$ python -q
>>> import numpy as np
>>> import numpy.linalg as la
>>> np.set_printoptions(suppress=True, linewidth=140)
>>> feats = np.array([[-1, -1, -1, -1, -1, -1, -1],
...     [-1, -2, -2, -2, -2, -2, -2],
...     [-1, -2, -3, -3, -3, -3, -3],
...     [-1, -2, -3, -4, -4, -4, -4],
...     [-1, -2, -3, -4, -5, -5, -5],
...     [-1, -2, -3, -4, -5, -6, -6],
...     [-1, -2, -3, -4, -5, -6, -7]])
>>> round(float(la.norm(feats)), 2)
23.07
>>> np.diff(feats, axis=0)
array([[ 0, -1, -1, -1, -1, -1, -1],
       [ 0,  0, -1, -1, -1, -1, -1],
       [ 0,  0,  0, -1, -1, -1, -1],
       [ 0,  0,  0,  0, -1, -1, -1],
       [ 0,  0,  0,  0,  0, -1, -1],
       [ 0,  0,  0,  0,  0,  0, -1]])
>>> np.abs(feats).max()
np.int64(7)
>>> w, evecs = la.eigh(feats)
>>> vec = np.array([-1, -4, -4, -3, -2, 0, 5])
>>> np.round(evecs * np.abs(w) @ evecs.T, 2)
array([[1., 1., 1., 1., 1., 1., 1.],
       [1., 2., 2., 2., 2., 2., 2.],
       [1., 2., 3., 3., 3., 3., 3.],
       [1., 2., 3., 4., 4., 4., 4.],
       [1., 2., 3., 4., 5., 5., 5.],
       [1., 2., 3., 4., 5., 6., 6.],
       [1., 2., 3., 4., 5., 6., 7.]])
>>> vec @ feats @ vec
np.int64(-220)
>>> round(float(vec @ feats @ vec / (vec @ vec)), 2), round(float(w[0]), 2), round(w[-1], 2)
(-3.1, -22.88, np.float64(-0.26))
